>>> import numpy as np
>>> np.set_printoptions(precision=2, suppress=True, linewidth=200)
>>> A = np.array([[0.3, 2.0, 2.0, -2.0],
...     [2.0, 0.3, 0.0, -1.0],
...     [0.0, 1.0, 1.3, 0.0],
...     [0.0, 2.0, 2.0, -1.7]])
>>> A
array([[ 0.3,  2. ,  2. , -2. ],
       [ 2. ,  0.3,  0. , -1. ],
       [ 0. ,  1. ,  1.3,  0. ],
       [ 0. ,  2. ,  2. , -1.7]])
>>> B = np.linalg.invert(A)
Traceback (most recent call last):
  File "<python-input-4>", line 1, in <module>
    B = np.linalg.invert(A)
        ^^^^^^^^^^^^^^^^
AttributeError: module 'numpy.linalg' has no attribute 'invert'
>>> B = np.linalg.inv(A)
>>> round(float(np.linalg.det(A) * np.linalg.det(B)), 2)
1.0
>>> np.allclose(B, A.T)
False
>>> (np.abs(B) > 1e-9).astype(int)
array([[1, 1, 1, 1],
       [1, 1, 1, 1],
       [1, 1, 1, 1],
       [1, 1, 1, 1]])
>>> np.round(A @ B, 2) + 0
array([[1., 0., 0., 0.],
       [0., 1., 0., 0.],
       [0., 0., 1., 0.],
       [0., 0., 0., 1.]])
>>> round(float(np.linalg.cond(A)), 2)
113.21
>>> round(float(np.linalg.norm(A, 1)), 2), round(float(np.linalg.norm(A, np.inf)), 2)
(5.3, 6.3)
>>> np.linalg.norm(A, axis=1).argmax()
np.int64(0)
>>> round(float(np.linalg.norm(A, 2)), 2)
5.05
>>> np.round(np.linalg.norm(A) ** 2 / np.linalg.norm(A, 2) ** 2, 2)
np.float64(1.2)
>>> print(round(np.linalg.norm(A[0], 1), 2), np.round(np.linalg.norm(A[0], np.inf), 2))
6.3 2.0
>>> u = np.array([-5, 4, 1, -4])
>>> B = A + np.outer(u, np.eye(4)[0])
>>> np.linalg.matrix_rank(B - A)
np.int64(1)
>>> B
array([[-4.7,  2. ,  2. , -2. ],
       [ 6. ,  0.3,  0. , -1. ],
       [ 1. ,  1. ,  1.3,  0. ],
       [-4. ,  2. ,  2. , -1.7]])
>>> print(round(np.linalg.norm(B[2] - B[0]), 2))
6.16
>>> print(round(np.linalg.norm(B[2], 1), 2), round(float(np.linalg.norm(B[2], np.inf)), 2))
3.3 1.3
>>> round(float(np.linalg.norm(B, "nuc")), 2)
14.34
>>> np.linalg.norm(B, axis=0)
array([8.67, 3.01, 3.11, 2.81])
>>> np.round(np.linalg.norm(B, 1), 2), np.round(np.linalg.norm(B, np.inf), 2)
(np.float64(15.7), np.float64(10.7))
>>> np.round(np.linalg.norm(B) ** 2 / np.linalg.norm(B, 2) ** 2, 2)
np.float64(1.2)
>>> print(A.reshape(-1, 2))
[[ 0.3  2. ]
 [ 2.  -2. ]
 [ 2.   0.3]
 [ 0.  -1. ]
 [ 0.   1. ]
 [ 1.3  0. ]
 [ 0.   2. ]
 [ 2.  -1.7]]
>>> A.reshape(2, -1)
array([[ 0.3,  2. ,  2. , -2. ,  2. ,  0.3,  0. , -1. ],
       [ 0. ,  1. ,  1.3,  0. ,  0. ,  2. ,  2. , -1.7]])
>>> A.ravel(order="F")
array([ 0.3,  2. ,  0. ,  0. ,  2. ,  0.3,  1. ,  2. ,  2. ,  0. ,  1.3,  2. , -2. , -1. ,  0. , -1.7])
>>> t3 = A.reshape(4, 2, -1)
>>> t3.sum(axis=1)
array([[ 2.3,  0. ],
       [ 2. , -0.7],
       [ 1.3,  1. ],
       [ 2. ,  0.3]])
>>> np.einsum("ihd,ihd->ih", t3, t3)
array([[4.09, 8.  ],
       [4.09, 1.  ],
       [1.  , 1.69],
       [4.  , 6.89]])
>>> t3.shape
(4, 2, 2)
>>> np.einsum("ihd,jhd->hij", t3, t3).shape
(2, 4, 4)
>>> m1 = np.load("x.npy")
>>> m1
array([[1.  , 0.  , 0.  , 0.  , 0.  ],
       [0.25, 0.5 , 0.25, 0.  , 0.  ],
       [0.5 , 0.  , 0.5 , 0.  , 0.  ],
       [0.33, 0.33, 0.  , 0.33, 0.  ],
       [0.  , 0.25, 0.  , 0.25, 0.5 ]])
>>> np.linalg.matrix_power(m1, 2)
array([[1.  , 0.  , 0.  , 0.  , 0.  ],
       [0.5 , 0.25, 0.25, 0.  , 0.  ],
       [0.75, 0.  , 0.25, 0.  , 0.  ],
       [0.53, 0.28, 0.08, 0.11, 0.  ],
       [0.15, 0.33, 0.06, 0.21, 0.25]])
>>> m1 @ np.ones(5)
array([1., 1., 1., 1., 1.])
>>> pr = np.eye(5)[3]
>>> for _ in range(7):
...     pr = pr @ m1
...     print(pr.round(2))
... 
[0.33 0.33 0.   0.33 0.  ]
[0.53 0.28 0.08 0.11 0.  ]
[0.68 0.18 0.11 0.04 0.  ]
[0.79 0.1  0.1  0.01 0.  ]
[0.87 0.05 0.07 0.   0.  ]
[0.92 0.03 0.05 0.   0.  ]
[0.95 0.01 0.03 0.   0.  ]
>>> vec = np.array([2, 5, 5, 5, 2])
>>> print(m1 * vec)
[[2.   0.   0.   0.   0.  ]
 [0.5  2.5  1.25 0.   0.  ]
 [1.   0.   2.5  0.   0.  ]
 [0.67 1.67 0.   1.67 0.  ]
 [0.   1.25 0.   1.25 1.  ]]
>>> print(np.linalg.norm(m1 @ vec) <= np.linalg.norm(m1, 2) * np.linalg.norm(vec) + 1e-9)
True
>>> (m1 @ vec).argmax()
np.int64(1)
>>> m1 @ (2 * vec)
array([4. , 8.5, 7. , 8. , 7. ])
